$ python3 -q
>>> import numpy as np
>>> import numpy.linalg as la
>>> np.set_printoptions(precision=1, suppress=True, linewidth=120)
>>> rng = np.random.default_rng(9318)
>>> A = (rng.random((5, 5)) < 0.3) + np.eye(5)
>>> A /= A.sum(axis=1, keepdims=True)
>>> A
array([[1. , 0. , 0. , 0. , 0. ],
       [0. , 0.5, 0. , 0.5, 0. ],
       [0. , 0. , 0.5, 0. , 0.5],
       [0. , 0. , 0. , 0.5, 0.5],
       [0. , 0. , 0.3, 0. , 0.7]])
>>> Q, r_ = la.qr(A)
>>> np.allclose(r_.T @ r_, A.T @ A)
True
>>> np.round(Q.T @ Q, 1) + 0
array([[1., 0., 0., 0., 0.],
       [0., 1., 0., 0., 0.],
       [0., 0., 1., 0., 0.],
       [0., 0., 0., 1., 0.],
       [0., 0., 0., 0., 1.]])
>>> Q @ r_
array([[1. , 0. , 0. , 0. , 0. ],
       [0. , 0.5, 0. , 0.5, 0. ],
       [0. , 0. , 0.5, 0. , 0.5],
       [0. , 0. , 0. , 0.5, 0.5],
       [0. , 0. , 0.3, 0. , 0.7]])
>>> x0 = np.array([2, 3, -1, 0, 1])
>>> rhs = A @ x0
>>> rhs
array([2. , 1.5, 0. , 0.5, 0.3])
>>> la.solve(A, 3 * rhs)
array([ 6.,  9., -3.,  0.,  3.])
>>> z = rng.permutation(5)
>>> z
array([4, 0, 2, 3, 1])
>>> out = A[z][:, z]
>>> np.diag(out)
array([0.7, 1. , 0.5, 0.5, 0.5])
>>> np.allclose(out, A)
False
>>> out
array([[0.7, 0. , 0.3, 0. , 0. ],
       [0. , 1. , 0. , 0. , 0. ],
       [0.5, 0. , 0.5, 0. , 0. ],
       [0.5, 0. , 0. , 0.5, 0. ],
       [0. , 0. , 0. , 0.5, 0.5]])
>>> round(np.trace(out), 1)
np.float64(3.2)
>>> A[3] @ A[0]
np.float64(0.0)
>>> round(float(la.norm(A[3] - A[0])), 1)
1.2
>>> np.round(la.norm(A) ** 2 / la.norm(A, 2) ** 2, 1)
np.float64(2.4)
>>> la.norm(A, axis=1).argmax()
np.int64(0)
>>> la.norm(A, axis=0)
array([1. , 0.5, 0.6, 0.7, 1. ])
>>> round(float(la.norm(A, 2)), 1)
1.1
>>> round(float(la.norm(A[3], 1)), 1), round(float(la.norm(A[3], np.inf)), 1)
(1.0, 0.5)
>>> m1 = np.loadtxt("sample4.csv", delimiter=",")
>>> m1
array([[0., 0., 0., 0., 0.],
       [0., 0., 0., 1., 0.],
       [0., 0., 0., 1., 1.],
       [0., 1., 1., 0., 1.],
       [0., 0., 1., 1., 0.]])
>>> cov = m1.T @ m1
>>> cov
array([[0., 0., 0., 0., 0.],
       [0., 1., 1., 0., 1.],
       [0., 1., 2., 1., 1.],
       [0., 0., 1., 3., 1.],
       [0., 1., 1., 1., 2.]])
>>> np.trace(cov), (m1 ** 2).sum()
(np.float64(8.0), np.float64(8.0))
